$ python -q
>>> import numpy as np
>>> np.set_printoptions(precision=2, suppress=True, linewidth=120)
>>> rng = np.random.default_rng(125532)
>>> feats = rng.normal(size=(13, 3)) + 3 * np.array([3, 2, 0])
>>> print(feats)
[[ 8.68  6.04  1.69]
 [ 9.81  4.34 -0.25]
 [ 8.82  7.71  0.81]
 [ 9.26  5.1  -0.73]
 [ 6.86  7.31 -0.46]
 [ 8.68  7.71 -0.42]
 [ 8.26  6.07  1.54]
 [ 8.34  3.56 -0.49]
 [ 8.93  6.05 -1.55]
 [ 8.26  5.68 -0.07]
 [ 9.25  5.53  0.59]
 [ 8.34  4.89 -0.55]
 [10.21  7.46  0.9 ]]
>>> Ac = (feats - feats.mean(axis=0)) / feats.std(axis=0)
>>> print(np.argwhere(np.abs(Ac) > 2))
[[4 0]]
>>> print(Ac.std(axis=0))
[1. 1. 1.]
>>> b = np.linalg.lstsq(np.delete(Ac, 0, axis=1), Ac[:, 0])[0]
>>> print(round(1 - np.var(Ac[:, 0] - np.delete(Ac, 0, axis=1) @ b), 2))
0.04
>>> print(b)
[-0.14  0.17]
>>> E = np.array([[3, 1, 3, 3, 1, 3],
...     [3, 2, 1, 2, 3, 0],
...     [2, 0, 0, 0, 1, 2],
...     [2, 1, 1, 2, 2, 0],
...     [2, 1, 1, 0, 3, 3]]) * (rng.random((5, 6)) < 0.3)
>>> print(E)
[[0 1 0 0 1 0]
 [0 0 0 0 0 0]
 [0 0 0 0 1 0]
 [0 1 0 0 0 0]
 [0 1 1 0 0 3]]
>>> # rank 3
>>> left, sigma, Vh = np.linalg.svd(E)
>>> V = Vh[:(sigma > 1e-8).sum()]
>>> x = E[3] + 5 * E[4] + rng.integers(2) * np.eye(6)[2]
>>> print(x)
[ 0.  6.  5.  0.  0. 15.]
>>> print(np.allclose(V.T @ V @ x, x))
True
>>> print(np.round(np.linalg.norm(x - V.T @ V @ x), 2))
0.0
>>> print(np.linalg.matrix_rank(np.vstack([E, x])))
3
>>> print(np.round(np.diag(V.T @ V), 2) + 0)
[0.  1.  0.1 0.  1.  0.9]
>>> X = np.load("mat.npy")
>>> print(X)
[[1 1 1]
 [0 0 0]
 [0 1 2]]
>>> B = X + rng.integers(-2, 3, (3, 2)) @ rng.integers(-2, 3, (2, 3))
>>> print(B)
[[-3  1 -1]
 [ 0  0  0]
 [-2  1  2]]
>>> print(np.abs(B - X).sum(axis=1))
[6 0 2]
>>> z = rng.permutation(3)
>>> print(z)
[2 1 0]
>>> B = X[z][:, z]
>>> print(B)
[[2 1 0]
 [0 0 0]
 [1 1 1]]
>>> print(np.trace(B))
3
>>> basis = np.sign(np.array([[2, 1, 2], [1, 1, 3], [2, 1, 3]]))
>>> B = (np.tril(basis, -1) + np.eye(3)) @ (np.triu(basis, 1) + np.eye(3))
>>> w = np.array([9, 5, 0])
>>> mat = np.rint(B * w @ np.linalg.inv(B)) + 0
>>> print(mat)
[[ 13.   1.  -5.]
 [  8.  11. -10.]
 [  8.  11. -10.]]
>>> print(np.round(np.linalg.norm(mat[0] - mat[2]), 2))
12.25
>>> print(round(float(np.linalg.norm(mat[0], 1)), 2), np.round(np.linalg.norm(mat[0], np.inf), 2))
19.0 13.0
>>> print(round(np.linalg.norm(mat, 2), 2))
26.11
>>> print(np.linalg.norm(mat, axis=1))
[13.96 16.88 16.88]
>>> print(np.round(np.linalg.norm(mat) ** 2 / np.linalg.norm(mat, 2) ** 2, 2))
1.12
>>> print(np.linalg.norm(mat, axis=1).argmax())
1
>>> print(np.linalg.norm(mat, axis=0))
[17.23 15.59 15.  ]
>>> B = np.c_[feats[:, :1] @ np.array([[4]]), np.array([-3, 2, 1, 0, 2, 2, 3, -3, 2, -2, -2, 3, 3])]
>>> print(B)
[[34.73 -3.  ]
 [39.26  2.  ]
 [35.28  1.  ]
 [37.03  0.  ]
 [27.43  2.  ]
 [34.7   2.  ]
 [33.03  3.  ]
 [33.36 -3.  ]
 [35.72  2.  ]
 [33.05 -2.  ]
 [37.   -2.  ]
 [33.35  3.  ]
 [40.83  3.  ]]
>>> print(np.round(np.linalg.lstsq(feats, B[:, 0])[0], 2) + 0)
[4. 0. 0.]
>>> print(np.linalg.matrix_rank(np.c_[feats, B]))
4
>>> print(np.linalg.norm(np.linalg.qr(feats)[0].T @ B, axis=0) ** 2 / ((B ** 2).sum(axis=0) + 1e-12))
[1.   0.23]
